$ ipython --no-banner

In [1]: import numpy as np

In [2]: np.set_printoptions(precision=1, suppress=True, linewidth=120)

In [3]: tidy = lambda a: np.round(a, 1) + 0

In [4]: F = np.array([[-2, 0, 0, 0, 0],
   ...:     [0, -3, 0, 0, 0],
   ...:     [0, 0, -5, 0, 0],
   ...:     [0, 0, 0, 9, 0],
   ...:     [0, 0, 0, 0, 2]])

In [5]: # triangular

In [6]: (F != 0).astype(int)
Out[6]: 
array([[1, 0, 0, 0, 0],
       [0, 1, 0, 0, 0],
       [0, 0, 1, 0, 0],
       [0, 0, 0, 1, 0],
       [0, 0, 0, 0, 1]])

In [7]: np.flatnonzero(np.linalg.matrix_power((F != 0) + (F.T != 0) + np.eye(5), 5)[4])
Out[7]: array([4])

In [8]: W0 = np.array([[4, 4, 3, -1, -1, -1],
   ...:     [4, 0, 2, -1, -4, -3],
   ...:     [3, 2, 6, 1, 5, -6],
   ...:     [-1, -1, 1, 4, 6, 1],
   ...:     [-1, -4, 5, 6, 2, 2],
   ...:     [-1, -3, -6, 1, 2, -4]])

In [9]: vals, evecs = np.linalg.eig(F)

In [10]: tidy(np.sort(np.linalg.eigvals(F.T)))
Out[10]: array([-5., -3., -2.,  2.,  9.])

In [11]: vals
Out[11]: array([-2., -3., -5.,  9.,  2.])

In [12]: J = np.loadtxt("dump.csv", delimiter=",")

In [13]: J
Out[13]: 
array([[ 0.2,  0.5,  0.9],
       [ 1.6, -0.1,  0.2],
       [-0.4, -0.9, -1.3],
       [ 0.4,  0.2, -0.7],
       [-0.3,  0.4, -0.9],
       [ 0.7,  0.8, -1. ],
       [ 0.3, -0.4, -1.3],
       [ 1.2, -0.5, -2.1],
       [ 1.7, -0.8, -0.2],
       [-0.5,  0.5,  0. ],
       [-0.9, -1.3,  0.3],
       [ 1. , -0.9, -0.9],
       [-1. , -1.2, -0.3],
       [-0.4, -0.2, -1.1],
       [-0.2,  1.2, -1.6],
       [ 0.9, -0.8,  0.7],
       [-0.8, -0.2, -1.5],
       [ 1.2, -0.5,  0.9],
       [ 0.2, -2.4,  0.9],
       [-2.1, -0.3, -6. ],
       [-0.8,  0.3, -0.2],
       [-0.4,  0.5,  1.3],
       [ 0.2, -0.2, -0.6],
       [-2.1, -0.1,  0.1],
       [-0.7, -0.1, -0.3],
       [ 0.5, -1.9,  0.1],
       [ 0.2, -2.4, -1.2],
       [-0.4,  0. , -1. ],
       [-1.2, -0.7,  0.2],
       [-0.8,  1.6, -0.2],
       [ 0.7,  1. , -1.4]])

In [14]: cen = J - J.mean(axis=0)

In [15]: left, sv, VT = np.linalg.svd(cen, full_matrices=False)

In [16]: np.linalg.matrix_rank(cen)
Out[16]: np.int64(3)

In [17]: tidy((sv ** 2).sum() ** 2 / (sv ** 4).sum())
Out[17]: np.float64(2.5)

In [18]: tidy(VT[0] * np.sign(VT[0, np.abs(VT[0]).argmax()]))
Out[18]: array([ 0.3, -0.1,  0.9])

In [19]: np.searchsorted(np.cumsum(sv ** 2) / (sv ** 2).sum(), 0.9) + 1
Out[19]: np.int64(3)

In [20]: (np.sign(left[:, 0]) == np.sign(left[0, 0])).astype(int)
Out[20]: array([1, 1, 0, 0, 0, 0, 0, 0, 1, 1, 1, 1, 1, 0, 0, 1, 0, 1, 1, 0, 1, 1, 1, 0, 1, 1, 0, 0, 1, 0, 0])

In [21]: tidy(np.abs(VT[-1]))
Out[21]: array([0.9, 0.5, 0.2])

In [22]: tidy(sv)
Out[22]: array([7.5, 5.2, 4.8])

In [23]: cen = (J - J.mean(axis=0)) / J.std(axis=0)

In [24]: tidy(cen.std(axis=0))
Out[24]: array([1., 1., 1.])

In [25]: c = np.linalg.lstsq(np.delete(cen, 1, axis=1), cen[:, 1])[0]

In [26]: tidy(c)
Out[26]: array([-0.1, -0.1])

In [27]: tidy(1 - np.var(cen[:, 1] - np.delete(cen, 1, axis=1) @ c))
Out[27]: np.float64(0.0)

In [28]: np.abs(c).argmax()
Out[28]: np.int64(0)

In [29]: m1 = np.loadtxt("case15.csv", delimiter=",")

In [30]: m1
Out[30]: 
array([[ 0.,  2., -2.,  0.,  0.],
       [ 0.,  0.,  0., -3., -1.],
       [ 0.,  0.,  0.,  0., -3.]])

In [31]: f, r1 = m1[2], m1[0]

In [32]: f @ f
Out[32]: np.float64(9.0)

In [33]: p = (f @ r1) / (f @ f) * f

In [34]: r1 - p
Out[34]: array([ 0.,  2., -2.,  0.,  0.])

In [35]: x = np.array([1, -1, 2, -7, 9])

In [36]: h = np.maximum(m1 @ x, 0)

In [37]: np.maximum(m1 @ x, 0) - np.maximum(-m1 @ x, 0)
Out[37]: array([ -6.,  12., -27.])

In [38]: np.maximum(m1 @ (3 * x), 0)
Out[38]: array([ 0., 36.,  0.])

In [39]: M = np.load("mat.npy")

In [40]: M
Out[40]: 
array([[ 1.6, -7.8,  3. , -1.1],
       [-4.8,  2.1, -4.6, -3.3],
       [ 2.2, -8. ,  4.2,  0.3],
       [ 2.1,  1.9, -2.2, -2.2],
       [ 1.7,  1.8, -3.9, -2.5],
       [ 2.6, -0.8, -1.2, -4.1],
       [ 1.6,  0.6, -2. , -3.2],
       [ 1.4,  0.6, -0.2, -4. ],
       [-0.4, -8.9,  4.2,  0. ],
       [-3.5,  3.1, -1.9, -2.6],
       [ 2.2, -7.3,  4.3,  0.4],
       [-6.2,  3.1, -2.1, -4.2],
       [ 1.9, -7.6,  4.8,  0.1],
       [ 3.4,  1.8, -1.6,  0.3],
       [-7.2,  1.3, -2.6, -2.3],
       [ 1.5,  0.8, -1.5, -4.2],
       [ 3.7,  2.3, -2.4, -4.2],
       [-5.4,  2.4, -2.3, -3.1],
       [-4.2,  4.5, -0.7, -3.6],
       [-6.8,  3.2, -4. , -1.5],
       [-6. ,  4.2, -2. , -2. ],
       [-5.8,  3.9, -1.1, -3. ],
       [ 0.3, -7.5,  4.9, -0.6],
       [-4. ,  3.2, -1. , -2.8],
       [ 3.3,  0.2, -4.5, -1.2],
       [-5.9,  2.8, -1.7, -2.7],
       [ 1.4,  2.2, -1.4, -4.4],
       [-5.8,  2.4, -3.4, -0.7],
       [-5.7,  2.7, -2.4, -3.4]])

In [41]: tidy(np.linalg.norm(M, "nuc"))
Out[41]: np.float64(67.5)

In [42]: tidy(np.linalg.norm(M[5] - M[28]))
Out[42]: np.float64(9.1)

In [43]: np.linalg.norm(M, axis=1).argmax()
Out[43]: np.int64(8)

In [44]: tidy(np.linalg.norm(M) ** 2 / np.linalg.norm(M, 2) ** 2)
Out[44]: np.float64(1.5)

In [45]: tidy(np.linalg.norm(M[5], 1)), tidy(np.linalg.norm(M[5], np.inf))
Out[45]: (np.float64(8.7), np.float64(4.1))

In [46]: tidy(np.linalg.norm(M, 1)), tidy(np.linalg.norm(M, np.inf))
Out[46]: (np.float64(102.6), np.float64(15.6))

In [47]: cen = M - M.mean(axis=0)

In [48]: left, sv, VT = np.linalg.svd(cen, full_matrices=False)

In [49]: tidy((sv ** 2).sum() ** 2 / (sv ** 4).sum())
Out[49]: np.float64(1.8)

In [50]: tidy(VT[0] * np.sign(VT[0, np.abs(VT[0]).argmax()]))
Out[50]: array([-0.5,  0.7, -0.4, -0.2])

In [51]: tidy(cen.mean(axis=0))
Out[51]: array([0., 0., 0., 0.])

In [52]: np.abs(VT[0]).argmax()
Out[52]: np.int64(1)

In [53]: np.linalg.matrix_rank(cen)
Out[53]: np.int64(4)

In [54]: tidy(np.abs(VT[-1]))
Out[54]: array([0.1, 0.5, 0.5, 0.7])

In [55]: np.searchsorted(np.cumsum(sv ** 2) / (sv ** 2).sum(), 0.9) + 1
Out[55]: np.int64(2)

In [56]: (np.sign(left[:, 0]) == np.sign(left[0, 0])).astype(int)
Out[56]: array([1, 0, 1, 0, 0, 1, 1, 1, 1, 0, 1, 0, 1, 1, 0, 1, 0, 0, 0, 0, 0, 0, 1, 0, 1, 0, 0, 0, 0])

In [57]: tidy(sv ** 2 / (sv ** 2).sum())
Out[57]: array([0.7, 0.2, 0. , 0. ])

In [58]: np.abs(left[:, 0]).argmax()
Out[58]: np.int64(2)

In [59]: arr = np.loadtxt("arr.csv", delimiter=",")

In [60]: tidy(arr)
Out[60]: 
array([[-2.5,  0. , -2.7, -0.2,  3.3],
       [ 2.6,  0.2,  3. ,  0.1, -3. ],
       [-2.5, -0.6, -3.6,  0. ,  2.2],
       [ 1.2, -1.5, -1.1,  0.6, -4.5],
       [ 0.8,  1.8,  3.8, -0.6,  2.5],
       [ 1.1, -1.5, -1.3,  0.6, -4.4],
       [ 2.3, -0.5,  1.6,  0.3, -4.1],
       [ 2.4, -0.2,  2.2,  0.3, -3.7],
       [-2.4,  0.3, -2.1, -0.3,  3.8],
       [-2.6, -0.2, -3.1, -0.1,  2.9],
       [ 1.8,  1.5,  4.4, -0.4,  0.6],
       [ 1.7, -1.2, -0.1,  0.5, -4.5],
       [ 0.6,  1.8,  3.6, -0.6,  2.9],
       [ 2.4,  0.9,  4.1, -0.2, -1.3],
       [ 1.2, -1.4, -1.1,  0.6, -4.5],
       [-1.1, -1.7, -4. ,  0.6, -2. ],
       [-2.1, -1.2, -4.3,  0.3,  0.4],
       [-2.2,  0.6, -1.4, -0.4,  4.2],
       [ 1.6,  1.6,  4.3, -0.5,  1. ],
       [-1.7,  1.2,  0.1, -0.6,  4.5],
       [-1.5, -1.6, -4.3,  0.5, -1.3],
       [ 2.5,  0.5,  3.6,  0. , -2.3],
       [-0.4,  1.7,  2.4, -0.7,  3.9],
       [ 0. , -1.8, -2.9,  0.7, -3.6],
       [-2.1,  0.8, -1. , -0.4,  4.3],
       [ 2. , -0.9,  0.6,  0.5, -4.4],
       [ 2.6,  0.3,  3.1,  0.1, -2.9],
       [-2.5, -0.8, -3.9,  0.1,  1.7]])

In [61]: left, sv, VT = np.linalg.svd(arr)

In [62]: evecs = VT[:(sv > 1e-8).sum()]

In [63]: rng = np.random.default_rng(668856)

In [64]: x = arr[14] + -1 * arr[23] + rng.integers(2) * np.eye(5)[4]

In [65]: tidy(x)
Out[65]: array([ 1.2,  0.4,  1.9,  0. , -0.9])

In [66]: np.allclose(evecs.T @ evecs @ x, x)
Out[66]: True

In [67]: tidy(np.linalg.norm(x - evecs.T @ evecs @ x))
Out[67]: np.float64(0.0)

In [68]: tidy(evecs.T @ evecs)
Out[68]: 
array([[ 0.3,  0. ,  0.3,  0. , -0.3],
       [ 0. ,  0.1,  0.2,  0. ,  0.2],
       [ 0.3,  0.2,  0.8, -0.1,  0.1],
       [ 0. ,  0. , -0.1,  0. , -0.1],
       [-0.3,  0.2,  0.1, -0.1,  0.8]])
